>>> import numpy as np
>>> from numpy import linalg as LA
>>> np.set_printoptions(suppress=True, linewidth=200)
>>> rd = lambda a: np.round(a, 2) + 0
>>> Q, _ = LA.qr(np.array([[-1.1, -1.1, -0.5, 2.2, 1.2, -0.2, -0.7, 0.5, 1.2, -0.1],
...     [0.2, -0.5, -1.6, -0.8, -0.9, 0.1, 2.3, -1.0, 0.1, 1.3],
...     [1.1, -2.0, 0.5, 0.1, -1.1, 0.5, -2.3, 0.4, -0.2, -0.4],
...     [0.5, -1.3, -0.5, 1.2, -0.1, -1.4, 0.7, -0.3, 0.4, -0.8],
...     [-0.2, 1.6, -0.5, -0.2, 3.1, -0.1, -0.9, -2.2, 0.6, 0.4],
...     [0.4, 1.8, -1.5, 1.8, 1.4, -1.1, -0.5, -0.1, -1.4, -2.1],
...     [1.7, 1.0, 0.4, 0.2, -0.8, 0.9, 0.5, 2.0, 1.6, 0.5],
...     [1.6, -0.5, 2.1, 0.7, 0.4, 0.7, 1.0, -0.1, -1.3, -0.9],
...     [1.2, 0.0, 1.0, 0.6, -0.9, -1.2, -0.3, -1.1, 0.9, 1.6],
...     [1.3, 0.5, 0.2, 1.2, 0.7, -0.1, 2.1, -2.4, 1.1, 0.0]]))
>>> W0 = Q[:, :10]
>>> print(rd(W0))
[[-0.32 -0.28  0.07 -0.7  -0.04 -0.34 -0.02  0.09  0.29 -0.33]
 [ 0.06 -0.13  0.64  0.38 -0.08 -0.11 -0.38  0.11 -0.06 -0.5 ]
 [ 0.32 -0.53  0.17  0.1  -0.23 -0.16  0.65  0.24 -0.1   0.1 ]
 [ 0.15 -0.34  0.36 -0.24 -0.14  0.47 -0.16 -0.53  0.19  0.29]
 [-0.06  0.42  0.02  0.03 -0.8   0.13  0.19  0.    0.3  -0.16]
 [ 0.12  0.47  0.46 -0.43  0.12  0.05  0.28 -0.07 -0.52 -0.05]
 [ 0.5   0.25  0.07  0.06  0.26 -0.46  0.13 -0.36  0.5  -0.05]
 [ 0.47 -0.14 -0.43 -0.18 -0.32 -0.14 -0.28 -0.26 -0.43 -0.3 ]
 [ 0.35 -0.01 -0.15 -0.13  0.28  0.61  0.12  0.31  0.24 -0.47]
 [ 0.38  0.13  0.11 -0.25 -0.13 -0.09 -0.42  0.58  0.11  0.45]]
>>> # keeps lengths
>>> rng = np.random.default_rng(63865)
>>> z = rng.permutation(10)
>>> print(z)
[9 7 8 3 1 5 4 0 6 2]
>>> A2 = W0[z][:, z]
>>> print(rd(LA.det(A2)), rd(LA.det(W0[z])))
-1.0 1.0
>>> print(rd(np.sort(np.abs(LA.eigvals(A2)))))
[1. 1. 1. 1. 1. 1. 1. 1. 1. 1.]
>>> print(rd(np.trace(A2)))
-0.73
